$ python3 -q
>>> import numpy as np
>>> import numpy.linalg as la
>>> np.set_printoptions(precision=4, suppress=True, linewidth=200, floatmode="fixed")
>>> tidy = lambda a: np.round(a, 4) + 0
>>> X = np.array([[1, 0, 0], [-2, 1, 0], [5, -4, 1]])
>>> f = np.array([-2, -2, -1])
>>> M2 = X + np.outer(f, np.eye(3)[2])
>>> print(la.matrix_rank(M2 - X))
1
>>> print(X @ X)
[[ 1  0  0]
 [-4  1  0]
 [18 -8  1]]
>>> print(la.matrix_power(X - np.diag(np.diag(X)), 3))
[[0 0 0]
 [0 0 0]
 [0 0 0]]
>>> print(tidy(np.sort(la.eigvals(X))))
[1.0000 1.0000 1.0000]
>>> print(la.matrix_rank(X - X[0, 0] * np.eye(3)))
2
>>> rng = np.random.default_rng(32)
>>> M2 = X + rng.integers(-2, 3, (3, 1)) @ rng.integers(-2, 3, (1, 3))
>>> print(M2)
[[ 1  0 -2]
 [-2  1  2]
 [ 5 -4 -1]]
>>> print(tidy(la.svd(M2 - X, compute_uv=False)))
[3.4641 0.0000 0.0000]
>>> print(np.abs(M2 - X).sum(axis=1))
[2 2 2]
>>> print(M2 - X)
[[ 0  0 -2]
 [ 0  0  2]
 [ 0  0 -2]]
>>> print(tidy(np.sort(np.abs(la.eigvals(M2)))))
[0.0590 4.1164 4.1164]
>>> print(np.trace(M2))
1
>>> print((M2 + M2.T) / 2)
[[ 1.0000 -1.0000  1.5000]
 [-1.0000  1.0000 -1.0000]
 [ 1.5000 -1.0000 -1.0000]]
>>> q, evecs = la.qr(X[:, :2])[0], la.qr(X[:, 2:])[0]
>>> sig = la.svd(q.T @ evecs, compute_uv=False)
>>> print((sig > 0.9).sum())
1
>>> print(tidy(sig))
[0.9806]
>>> print(tidy(np.degrees(np.arccos(sig.clip(0, 1)))))
[11.3099]
>>> A = np.load("layer18.npy")
>>> print(A)
[[ 0 -1  0  1]
 [ 0  3  0 -3]
 [ 0  3  0  1]
 [ 0 -9  0 -3]]
>>> # columns 0 and 2 are equal
>>> print(tidy(la.norm(A, "nuc")))
14.1421
>>> print(tidy(la.norm(A[3], 1)), tidy(la.norm(A[3], np.inf)))
12.0 9.0
>>> print(tidy(la.norm(A, axis=1)))
[1.4142 4.2426 3.1623 9.4868]
